% ipython --no-banner

In [1]: import numpy as np

In [2]: import numpy.linalg as la

In [3]: np.set_printoptions(precision=3, suppress=True, linewidth=100)

In [4]: A = np.load("data.npy")

In [5]: A
Out[5]: 
array([[ -2,  -1,   0,   1,   2,   3,   4,   5,   6,   7,   8,   9,  10,  11],
       [ 12,  13,  14,  15,  16,  17,  18,  19,  20,  21,  22,  23,  24,  25],
       [ 26,  27,  28,  29,  30,  31,  32,  33,  34,  35,  36,  37,  38,  39],
       [ 40,  41,  42,  43,  44,  45,  46,  47,  48,  49,  50,  51,  52,  53],
       [ 54,  55,  56,  57,  58,  59,  60,  61,  62,  63,  64,  65,  66,  67],
       [ 68,  69,  70,  71,  72,  73,  74,  75,  76,  77,  78,  79,  80,  81],
       [ 82,  83,  84,  85,  86,  87,  88,  89,  90,  91,  92,  93,  94,  95],
       [ 96,  97,  98,  99, 100, 101, 102, 103, 104, 105, 106, 107, 108, 109],
       [110, 111, 112, 113, 114, 115, 116, 117, 118, 119, 120, 121, 122, 123],
       [124, 125, 126, 127, 128, 129, 130, 131, 132, 133, 134, 135, 136, 137],
       [138, 139, 140, 141, 142, 143, 144, 145, 146, 147, 148, 149, 150, 151]])

In [6]: Uu, sigma, Vh = la.svd(A)

In [7]: V = Vh[:(sigma > 1e-8).sum()]

In [8]: rng = np.random.default_rng(7941)

In [9]: x = A[1] + 2 * A[5] + rng.integers(2) * np.eye(14)[10]

In [10]: x
Out[10]: array([148., 151., 154., 157., 160., 163., 166., 169., 172., 175., 179., 181., 184., 187.])

In [11]: np.allclose(V.T @ V @ x, x)
Out[11]: False

In [12]: la.matrix_rank(np.vstack([A, x]))
Out[12]: np.int64(3)

In [13]: np.diag(V.T @ V)
Out[13]: 
array([0.257, 0.204, 0.16 , 0.125, 0.099, 0.081, 0.073, 0.073, 0.081, 0.099, 0.125, 0.16 , 0.204,
       0.257])

In [14]: round(float(la.norm(x - V.T @ V @ x)), 3)
Out[14]: 0.935

In [15]: Uu, sigma, Vh = la.svd(A)

In [16]: np.argmax(sigma[:-1] / (sigma[1:] + 1e-6)) + 1
Out[16]: np.int64(2)

In [17]: sigma.round(3) + 0
Out[17]: 
array([1076.303,   25.535,    0.   ,    0.   ,    0.   ,    0.   ,    0.   ,    0.   ,    0.   ,
          0.   ,    0.   ])

In [18]: Y = Uu[:, :2] @ np.diag(sigma[:2]) @ Vh[:2]

In [19]: round(float(np.abs(A - Y).max()), 3)
Out[19]: 0.0

In [20]: print(round(la.norm(A - Y) / la.norm(A), 3))
0.0

In [21]: la.matrix_rank(A, rtol=0.05)
Out[21]: np.int64(1)

In [22]: round(float(la.norm(A - Y, 2)), 3), round(sigma[2], 3)
Out[22]: (0.0, np.float64(0.0))

In [23]: round(la.norm(A, 2), 3)
Out[23]: np.float64(1076.303)

In [24]: round(float(la.norm(A) ** 2 / la.norm(A, 2) ** 2), 3)
Out[24]: 1.001

In [25]: round(la.norm(A[0], 1), 3), round(la.norm(A[0], np.inf), 3)
Out[25]: (np.float64(69.0), np.float64(11.0))

In [26]: round(la.norm(A, "nuc"), 3)
Out[26]: np.float64(1101.839)

In [27]: print(round(la.norm(A, 1), 3), np.round(la.norm(A, np.inf), 3))
891.0 2023.0

In [28]: F = np.load("m.npy")

In [29]: F
Out[29]: 
array([[ -5,  -7,  -5,  -5,  -3,  -1,  -7,  -7,   7],
       [-10, -12, -10, -10,  -8,  -6, -12, -12,   2],
       [ -8, -10,  -8,  -8,  -6,  -4, -10, -10,   4],
       [ -9, -11,  -9,  -9,  -7,  -5, -11, -11,   3],
       [ -4,  -6,  -4,  -4,  -2,   0,  -6,  -6,   8],
       [ -7,  -9,  -7,  -7,  -5,  -3,  -9,  -9,   5],
       [ -6,  -8,  -6,  -6,  -4,  -2,  -8,  -8,   6],
       [ -6,  -8,  -6,  -6,  -4,  -2,  -8,  -8,   6],
       [ -9, -11,  -9,  -9,  -7,  -5, -11, -11,   3],
       [ -4,  -6,  -4,  -4,  -2,   0,  -6,  -6,   8],
       [ -8, -10,  -8,  -8,  -6,  -4, -10, -10,   4],
       [ -8, -10,  -8,  -8,  -6,  -4, -10, -10,   4],
       [ -6,  -8,  -6,  -6,  -4,  -2,  -8,  -8,   6],
       [ -5,  -7,  -5,  -5,  -3,  -1,  -7,  -7,   7],
       [ -7,  -9,  -7,  -7,  -5,  -3,  -9,  -9,   5]])

In [30]: Y = F + rng.integers(-2, 3, (15, 2)) @ rng.integers(-2, 3, (2, 9))

In [31]: Y
Out[31]: 
array([[ -5,  -7,  -5,  -5,  -3,  -1,  -7,  -7,   7],
       [-10, -14, -10,  -8,  -9,  -4, -13, -13,   2],
       [ -4, -10, -12,  -8,  -4,  -8, -10, -12,   4],
       [-13, -15,  -5,  -5, -11,   3, -13, -11,   3],
       [ -6,  -2,  -2,  -8,  -1,  -2,  -4,  -3,   8],
       [ -7, -11,  -7,  -5,  -6,  -1, -10, -10,   5],
       [ -6,  -8,  -6,  -6,  -4,  -2,  -8,  -8,   6],
       [ -4,  -6,  -8,  -8,  -2,  -6,  -7,  -8,   6],
       [ -9,  -7,  -9, -13,  -5,  -9,  -9,  -9,   3],
       [ -2,  -6,  -6,  -4,  -1,  -2,  -6,  -7,   8],
       [ -8, -12,  -8,  -6,  -7,  -2, -11, -11,   4],
       [-12,  -8,  -4, -10,  -7,  -2,  -9,  -7,   4],
       [ -4, -12,  -8,  -2,  -5,   0, -10, -11,   6],
       [ -9, -11,  -1,  -1,  -7,   7,  -9,  -7,   7],
       [-11,  -9,  -3,  -7,  -7,   1,  -9,  -7,   5]])

In [32]: np.abs(Y - F).sum(axis=1)
Out[32]: array([ 0,  9, 16, 30, 20,  9,  0, 15, 18,  8,  9, 19, 20, 30, 16])

In [33]: print(np.round(la.svd(Y - F, compute_uv=False), 3) + 0)
[22.591 14.989  0.     0.     0.     0.     0.     0.     0.   ]

In [34]: rk = la.matrix_rank(Y)

In [35]: rk
Out[35]: np.int64(4)

In [36]: null = la.svd(Y)[2][rk:].T

In [37]: null.shape
Out[37]: (9, 5)

In [38]: rk = la.matrix_rank(F)

In [39]: rk
Out[39]: np.int64(2)

In [40]: null = la.svd(F)[2][rk:].T

In [41]: la.matrix_rank(F.T @ F), la.matrix_rank(F @ F.T)
Out[41]: (np.int64(2), np.int64(2))

In [42]: [int(la.matrix_rank(np.delete(F, i, axis=0))) for i in range(15)]
Out[42]: [2, 2, 2, 2, 2, 2, 2, 2, 2, 2, 2, 2, 2, 2, 2]

In [43]: [int(la.matrix_rank(F[:, :j + 1])) for j in range(9)]
Out[43]: [1, 2, 2, 2, 2, 2, 2, 2, 2]

In [44]: W2 = np.array([[0, -2, -2, -3, -4, 1, 3, 5, 2, 3, 4],
    ...:     [-5, -1, 2, -4, 1, -1, -4, -1, -4, 3, -5],
    ...:     [-4, 5, 3, 5, 0, -4, -1, -3, -5, -5, -4],
    ...:     [4, -5, -2, -2, -4, 4, -5, 4, 0, 0, 5],
    ...:     [3, 4, 1, -5, -3, -2, 2, -3, -3, -5, -2],
    ...:     [-1, -4, 2, -2, -1, 4, 3, -3, 1, -3, 5],
    ...:     [-5, 5, -1, -4, -2, 4, -2, -2, -2, 1, 5],
    ...:     [-2, 1, -2, 1, -1, 5, 0, 1, 2, -1, 5],
    ...:     [-1, -1, 0, 3, 3, 1, 4, -1, 0, 1, 4],
    ...:     [4, -5, -5, 3, -4, -5, -2, -3, 2, -2, -5],
    ...:     [-4, 0, 0, -5, 0, -4, 4, 1, 3, 0, 2]])

In [45]: J = (rng.random((26, 11)) < 0.25) @ W2

In [46]: print(J)
[[ -1  -6  -5   1  -1  -8   6  -3   5  -1   1]
 [ -8   5   3   0   0  -8   3  -2  -2  -5  -2]
 [ -6  -7  -3  -3   0  -9   2  -4   1   2  -4]
 [  7 -16  -7  -4 -13   4  -1   3   5  -2   9]
 [  2  -4  -6   7  -9   0  -8  -1  -1  -8   1]
 [ -4   5   3   5   0  -4  -1  -3  -5  -5  -4]
 [  3  -1  -4  -7  -7 -11   4  -5   2  -7  -5]
 [ -3  -5  -2  -5  -4   8  -9   4  -2   2   5]
 [-10  -5   4 -11   0  -1   3  -3   0   0   2]
 [ -3   8   0  -6  -2   3   4  -6  -5  -3   7]
 [-14   9   4  -3  -1  -1  -7  -6 -11  -1  -4]
 [  0  -2  -2  -3  -4   1   3   5   2   3   4]
 [  4  -5  -2  -2  -4   4  -5   4   0   0   5]
 [ -7  -2  -4  -4  -2   3  11   6   7   3  15]
 [ -9   4   5   1   1  -5  -5  -4  -9  -2  -9]
 [  0   0   0   0   0   0   0   0   0   0   0]
 [  2 -15  -3  -5  -8   2  -8  -3  -1  -2   0]
 [ -2   3   3  -9  -2  -3  -2  -4  -7  -2  -7]
 [  8 -10  -7   1  -8  -1  -7   1   2  -2   0]
 [-11  -6   4  -8   3   0   7  -4   0   1   6]
 [ -3  -2  -4   1  -2   7   7   5   4   3  13]
 [  0  -2  -2  -3  -4   1   3   5   2   3   4]
 [ -1   4  -1  -2  -7 -15   3  -8  -3 -12  -9]
 [ -5   5  -3   4  -6  -5  -5  -8  -5  -6  -4]
 [  3  -9  -3   1  -5  -1   1  -6   3  -5   0]
 [-13  10   2  -4  -2  -4   1  -4  -4  -4   3]]

In [47]: Uu, sigma, Vh = la.svd(F)

In [48]: np.argmax(sigma[:-1] / (sigma[1:] + 1e-6)) + 1
Out[48]: np.int64(2)

In [49]: print(sigma.round(3) + 0)
[81.941 12.478  0.     0.     0.     0.     0.     0.     0.   ]

In [50]: Y = Uu[:, :2] @ np.diag(sigma[:2]) @ Vh[:2]

In [51]: la.matrix_rank(F, rtol=0.05)
Out[51]: np.int64(2)

In [52]: np.round(np.abs(F - Y).max(), 3)
Out[52]: np.float64(0.0)

In [53]: Y.round(3) + 0
Out[53]: 
array([[ -5.,  -7.,  -5.,  -5.,  -3.,  -1.,  -7.,  -7.,   7.],
       [-10., -12., -10., -10.,  -8.,  -6., -12., -12.,   2.],
       [ -8., -10.,  -8.,  -8.,  -6.,  -4., -10., -10.,   4.],
       [ -9., -11.,  -9.,  -9.,  -7.,  -5., -11., -11.,   3.],
       [ -4.,  -6.,  -4.,  -4.,  -2.,   0.,  -6.,  -6.,   8.],
       [ -7.,  -9.,  -7.,  -7.,  -5.,  -3.,  -9.,  -9.,   5.],
       [ -6.,  -8.,  -6.,  -6.,  -4.,  -2.,  -8.,  -8.,   6.],
       [ -6.,  -8.,  -6.,  -6.,  -4.,  -2.,  -8.,  -8.,   6.],
       [ -9., -11.,  -9.,  -9.,  -7.,  -5., -11., -11.,   3.],
       [ -4.,  -6.,  -4.,  -4.,  -2.,   0.,  -6.,  -6.,   8.],
       [ -8., -10.,  -8.,  -8.,  -6.,  -4., -10., -10.,   4.],
       [ -8., -10.,  -8.,  -8.,  -6.,  -4., -10., -10.,   4.],
       [ -6.,  -8.,  -6.,  -6.,  -4.,  -2.,  -8.,  -8.,   6.],
       [ -5.,  -7.,  -5.,  -5.,  -3.,  -1.,  -7.,  -7.,   7.],
       [ -7.,  -9.,  -7.,  -7.,  -5.,  -3.,  -9.,  -9.,   5.]])
